% python3 -q
>>> import numpy as np
>>> from numpy import linalg as LA
>>> np.set_printoptions(precision=2, suppress=True, linewidth=160)
>>> W0 = np.loadtxt("dump.csv", delimiter=",")
>>> W0
array([[-0.39, -0.37,  0.84],
       [-0.65, -0.54, -0.54],
       [ 0.65, -0.76, -0.03]])
>>> f, r1 = W0[2], W0[1]
>>> round(f @ r1, 2)
np.float64(-0.0)
>>> p = (f @ r1) / (f @ f) * f
>>> round(LA.norm(f + r1) ** 2 + LA.norm(f - r1) ** 2, 2)
np.float64(4.0)
>>> LA.matrix_rank(np.outer(f, r1))
np.int64(1)
>>> proj = np.triu(np.array([[-1, 0, 1], [0, -1, 2], [3, -1, 3]]), 1) + np.eye(3)
>>> M2 = proj @ W0 @ LA.inv(proj)
>>> round(LA.det(M2), 2)
np.float64(1.0)
>>> np.poly(M2)
array([ 1.  ,  0.96, -0.96, -1.  ])
>>> round(float(np.trace(M2)), 2), round(np.trace(W0), 2)
(-0.96, np.float64(-0.96))
>>> proj @ W0 - W0 @ proj
array([[ 0.65, -0.76,  1.1 ],
       [ 1.3 , -1.52,  1.66],
       [ 0.  ,  0.  ,  0.87]])
>>> M2
array([[ 0.26, -1.13,  2.81],
       [ 0.65, -2.05,  2.85],
       [ 0.65, -0.76,  0.83]])
>>> W0 @ W0
array([[ 0.94, -0.3 , -0.16],
       [ 0.25,  0.94, -0.24],
       [ 0.22,  0.19,  0.96]])
>>> LA.determinant(W0)
Traceback (most recent call last):
  File "<python-input-18>", line 1, in <module>
    LA.determinant(W0)
    ^^^^^^^^^^^^^^
AttributeError: module 'numpy.linalg' has no attribute 'determinant'
>>> np.round(np.trace(W0), 2)
np.float64(-0.96)
>>> np.sort(np.abs(LA.eigvals(W0)))
array([1., 1., 1.])
>>> round(float(LA.det(W0.T)), 2)
1.0
>>> np.round(LA.det(W0[::-1]), 2)
np.float64(-1.0)
>>> round(np.einsum("ij,ji->", W0, W0), 2)
np.float64(2.84)
>>> LA.eigvals(W0)
array([ 1.  +0.j , -0.98+0.2j, -0.98-0.2j])
>>> round(np.einsum("ii->", W0), 2)
np.float64(-0.96)
>>> np.round(LA.eigvals(W0).sum().real, 2)
np.float64(-0.96)
>>> M2 = np.array([[4, 4, 8], [1, 0, 4], [5, 6, 7]])
>>> LA.matrix_rank(np.vstack([W0, M2.T]))
np.int64(3)
>>> np.einsum("ik,kj->ji", W0, M2)
array([[  2.28,  -5.83,   1.68],
       [  3.49,  -5.83,   2.41],
       [  1.29, -11.11,   1.95]])
>>> W0 @ M2
array([[  2.28,   3.49,   1.29],
       [ -5.83,  -5.83, -11.11],
       [  1.68,   2.41,   1.95]])
>>> np.vstack([W0, M2.T]).shape
(6, 3)
>>> E = np.load("out0.npy")
>>> E
array([[-1.29,  3.33, -2.33, -1.98],
       [-0.31, -0.3 ,  1.3 ,  0.07],
       [-1.56,  0.95,  0.05, -0.86],
       [-5.33,  5.72, -4.72, -4.19],
       [ 0.44, -1.36,  2.36,  0.79],
       [ 0.14, -3.57,  4.57,  1.82],
       [-6.22,  8.26, -7.26, -5.68],
       [-0.58,  1.62, -0.62, -0.95],
       [ 3.7 , -3.68,  4.68,  2.77],
       [-0.69,  2.05, -1.05, -1.2 ],
       [-1.62,  0.57,  0.43, -0.69],
       [ 1.09, -2.49,  3.49,  1.52]])
>>> left, sig, VT = LA.svd(E)
>>> np.argmax(sig[:-1] / (sig[1:] + 1e-6)) + 1
np.int64(3)
>>> M2 = left[:, :3] @ np.diag(sig[:3]) @ VT[:3]
>>> round(float(LA.norm(E - M2) / LA.norm(E)), 2)
0.0
>>> round(float(np.abs(E - M2).max()), 2)
0.0
>>> round(float(LA.norm(E - M2, 2)), 2), round(sig[3], 2)
(0.0, np.float64(0.0))
>>> z = E[:, 3] > np.median(E[:, 3])
>>> f = E[z].mean(axis=0) - E[~z].mean(axis=0)
>>> ((E - E.mean(axis=0)) @ f > 0).astype(int)
array([0, 1, 0, 0, 1, 1, 0, 0, 1, 0, 1, 1])
>>> (((E - E.mean(axis=0)) @ f > 0) == z).mean()
np.float64(1.0)
>>> np.allclose(E[:-1].T @ LA.lstsq(E[:-1].T, E[-1])[0], E[-1])
True
>>> LA.lstsq(E[:-1].T, E[-1])[2]
np.int32(3)
>>> np.abs(np.diag(LA.qr(E)[1])) > 1e-9
array([ True,  True,  True, False])
>>> X = np.array([[23.98, 2.99, 10.01, -15.98, 16.01, 16.99],
...     [7.98, -1.06, 7.96, -6.01, 0.01, 2.99],
...     [8.04, 4.98, -6.01, -4.0, 15.98, 11.01]])
>>> X
array([[ 23.98,   2.99,  10.01, -15.98,  16.01,  16.99],
       [  7.98,  -1.06,   7.96,  -6.01,   0.01,   2.99],
       [  8.04,   4.98,  -6.01,  -4.  ,  15.98,  11.01]])
>>> x = np.array([-1, -1, 9])
>>> np.sort(np.abs(np.degrees(np.angle(LA.eigvals(W0)))))
array([  0.  , 168.32, 168.32])
>>> np.abs(LA.eigvals(W0))
array([1., 1., 1.])
>>> [p for p in range(1, 25) if np.allclose(LA.matrix_power(W0, p), np.eye(3))]
[]
>>> data = np.load("data.npy")
>>> data
array([[7., 2., 4., 0., 0.],
       [2., 4., 2., 0., 0.],
       [4., 2., 7., 0., 0.],
       [0., 0., 0., 3., 0.],
       [0., 0., 0., 0., 3.]])
>>> data @ data
array([[69., 30., 60.,  0.,  0.],
       [30., 24., 30.,  0.,  0.],
       [60., 30., 69.,  0.,  0.],
       [ 0.,  0.,  0.,  9.,  0.],
       [ 0.,  0.,  0.,  0.,  9.]])
>>> np.allclose(data @ data.T, data.T @ data)
True
>>> np.allclose(data, data.T)
True
>>> round(np.abs(LA.eigvals(data)).max(), 2)
np.float64(12.0)
>>> LA.determinant(data)
Traceback (most recent call last):
  File "<python-input-59>", line 1, in <module>
    LA.determinant(data)
    ^^^^^^^^^^^^^^
AttributeError: module 'numpy.linalg' has no attribute 'determinant'
>>> round(LA.det(data), 2)
np.float64(972.0)
>>> proj = np.triu(np.array([[0, 3, 2, 4, 7],
...     [1, 9, 2, 9, 3],
...     [2, 3, 2, 8, 0],
...     [0, 1, 9, 6, 2],
...     [1, 1, 9, 5, 4]]), 1) + np.eye(5)
>>> M2 = proj @ data @ LA.inv(proj)
>>> np.poly(M2)
array([   1.,  -24.,  198., -756., 1377., -972.])
>>> C2 = data.T @ data
>>> np.diag(C2)
array([69., 24., 69.,  9.,  9.])
>>> np.allclose(C2, C2.T)
True
>>> LA.matrix_rank(C2)
np.int64(5)
>>> C2
array([[69., 30., 60.,  0.,  0.],
       [30., 24., 30.,  0.,  0.],
       [60., 30., 69.,  0.,  0.],
       [ 0.,  0.,  0.,  9.,  0.],
       [ 0.,  0.,  0.,  0.,  9.]])
>>> left, sig, VT = LA.svd(X)
>>> sig
array([43.68, 16.37,  0.07])
>>> M2 = left[:, :2] @ np.diag(sig[:2]) @ VT[:2]
>>> LA.matrix_rank(X, rtol=0.05)
np.int64(2)
>>> LA.matrix_rank(M2)
np.int64(2)
>>> M2
array([[ 23.99,   2.97,  10.  , -15.99,  16.01,  16.99],
       [  7.97,  -1.02,   7.99,  -5.99,   0.02,   2.99],
       [  8.03,   5.  ,  -6.  ,  -3.99,  15.98,  11.01]])
>>> arr = np.load("mat.npy")
>>> arr
array([[  3.43,  -2.66,  12.22,   7.79,  -1.92,   1.23,  -2.7 ],
       [  3.83,   1.56,   0.74,  -3.07,  -0.01,   2.51,  -0.32],
       [ -5.01,  -1.73,   8.24,  -5.58,  -4.78,   4.63,  14.75],
       [  6.48,  -1.12,  -4.21,   4.55,   4.18,   3.05,  -7.49],
       [ -0.35,  -0.2 ,   0.94,   2.21,   1.58,  -1.25,  -5.65],
       [  0.7 ,  -2.98,  -0.42,   0.53,  -1.51,   0.56,   1.63],
       [  2.87,  -2.42,  -3.05,   1.99,  -3.55,  -1.29,  -0.61],
       [  0.88,   0.39,   1.03,   0.14,  -0.84,   0.93,   2.09],
       [ -2.16,   0.56,   2.21,  -3.41,  -4.47,  -0.51,   2.75],
       [  7.52,   3.51,  -0.51,   1.79,   7.02,   4.24,  -8.68],
       [ -4.71,  -2.87,   1.16,  -3.23,  -5.91,   1.99,  10.88],
       [ -7.42,  -2.13,  -1.53,  -0.7 ,  -4.69,  -5.12,   2.35],
       [ -2.69,  -6.56,  -0.04,   2.01,  -2.48,   3.49,   2.58],
       [  2.23,   5.51,  -7.39,   3.09,   6.64,  -3.38, -10.4 ],
       [ -2.75,   4.08, -10.34,  -4.06,  -1.72,  -7.1 ,  -1.71],
       [ -0.36,  -3.14,  12.77,   9.54,  -0.14,   2.  ,  -1.57],
       [ -1.31,  -0.21,   7.83,   7.57,   1.59,  -3.85,  -2.54],
       [ -6.03,  -0.93, -10.45,  -2.99,  -5.82, -10.58,   2.03],
       [  6.56,   0.41,  11.92,   3.51,   7.51,   6.08,  -6.41],
       [  0.1 ,  -3.81, -12.53,   2.48,   0.77,  -8.08, -13.45],
       [  0.49,  -1.9 ,   6.92,   0.15,  -0.96,   5.18,   5.75],
       [ -1.  ,   0.48,  -2.99,  -2.41,  -0.48,  -1.35,  -0.01],
       [  0.01,   1.86,  -5.27,  -1.18,  -2.75,  -2.42,   3.7 ],
       [ -1.47,  -6.67,  13.64,   7.05,  -4.49,   4.16,   8.  ],
       [  3.67,  -2.83,  -4.88,   1.88,  -1.26,   1.99,  -7.09],
       [  1.69,   1.03,   3.48,   0.45,   0.31,   1.49,   2.88],
       [  3.58,   0.96,   6.57,   1.74,   4.02,  11.74,   3.3 ]])
>>> q, vecs = LA.qr(arr[:, :2])[0], LA.qr(arr[:, 2:])[0]
>>> sig = LA.svd(q.T @ vecs, compute_uv=False)
>>> np.degrees(np.arccos(sig.clip(0, 1)))
array([24.8, 33. ])
>>> dist = LA.norm(arr[:, None] - arr[None], axis=-1)
>>> dist[3].round(6).argsort(kind="stable")[:4]
array([ 3, 24,  9,  4])
>>> (dist + 1e9 * np.eye(27)).round(6).argmin(axis=1)
array([15,  7, 10, 24, 21,  7,  5, 25,  7,  3,  2,  8,  5,  3, 17,  0, 15, 14,  0, 13, 25, 22, 21, 15,  3,  7, 20])
>>> dist[:5, :5]
array([[ 0.  , 16.69, 24.31, 18.86, 14.35],
       [16.69,  0.  , 20.15, 12.89,  9.67],
       [24.31, 20.15,  0.  , 31.1 , 25.08],
       [18.86, 12.89, 31.1 ,  0.  , 10.4 ],
       [14.35,  9.67, 25.08, 10.4 ,  0.  ]])
>>> np.unravel_index(dist.round(6).argmax(), dist.shape)
(np.int64(2), np.int64(19))
>>> dist.shape
(27, 27)
>>> LA.matrix_rank(dist ** 2)
np.int64(9)
>>> K = np.loadtxt("sample9.csv", delimiter=",")
>>> K
array([[0., 0., 1.],
       [0., 0., 0.],
       [1., 0., 0.]])
>>> # 2 groups of indices that never mix
>>> left, sig, VT = LA.svd(K)
>>> sig
array([1., 1., 0.])
>>> np.argmax(sig[:-1] / (sig[1:] + 1e-6)) + 1
np.int64(2)
>>> M2 = left[:, :2] @ np.diag(sig[:2]) @ VT[:2]
>>> LA.matrix_rank(M2)
np.int64(2)
>>> round(LA.norm(K - M2) / LA.norm(K), 2)
np.float64(0.0)
>>> round(float(LA.norm(K - M2, 2)), 2), sig[2]
(0.0, np.float64(0.0))
>>> LA.matrix_rank(K, rtol=0.05)
np.int64(2)
>>> round(LA.det(K), 2)
np.float64(0.0)
>>> (LA.matrix_power((K != 0) + (K.T != 0) + np.eye(3), 3) > 0).astype(int)
array([[1, 0, 1],
       [0, 1, 0],
       [1, 0, 1]])
>>> K @ K
array([[1., 0., 0.],
       [0., 0., 0.],
       [0., 0., 1.]])
>>> np.sort(LA.eigvals(K).real)
array([-1.,  0.,  1.])
>>> np.all(LA.eigvalsh(K) > 0)
np.False_
>>> [round(float(LA.det(K[:i, :i])), 2) + 0 for i in range(1, 4)]
[0.0, 0.0, 0.0]
>>> try:
...     LA.cholesky(K)
... except LA.LinAlgError as e:
...     print(repr(e))
... 
LinAlgError('Matrix is not positive definite')
>>> J = np.load("test18.npy")
>>> J
array([[ 0, -1,  0,  0,  1, -1, -2,  1],
       [-1,  0,  0, -1, -2,  0,  1, -2],
       [ 1,  0,  1,  1,  2, -2,  1, -1],
       [-1, -2,  2, -2,  2,  2, -1, -2]])
>>> J.mean(axis=0)
array([-0.25, -0.75,  0.75, -0.5 ,  0.75, -0.25, -0.25, -1.  ])
>>> np.diff(J, axis=0)
array([[-1,  1,  0, -1, -3,  1,  3, -3],
       [ 2,  0,  1,  2,  4, -2,  0,  1],
       [-2, -2,  1, -3,  0,  4, -2, -1]])
>>> J.shape
(4, 8)
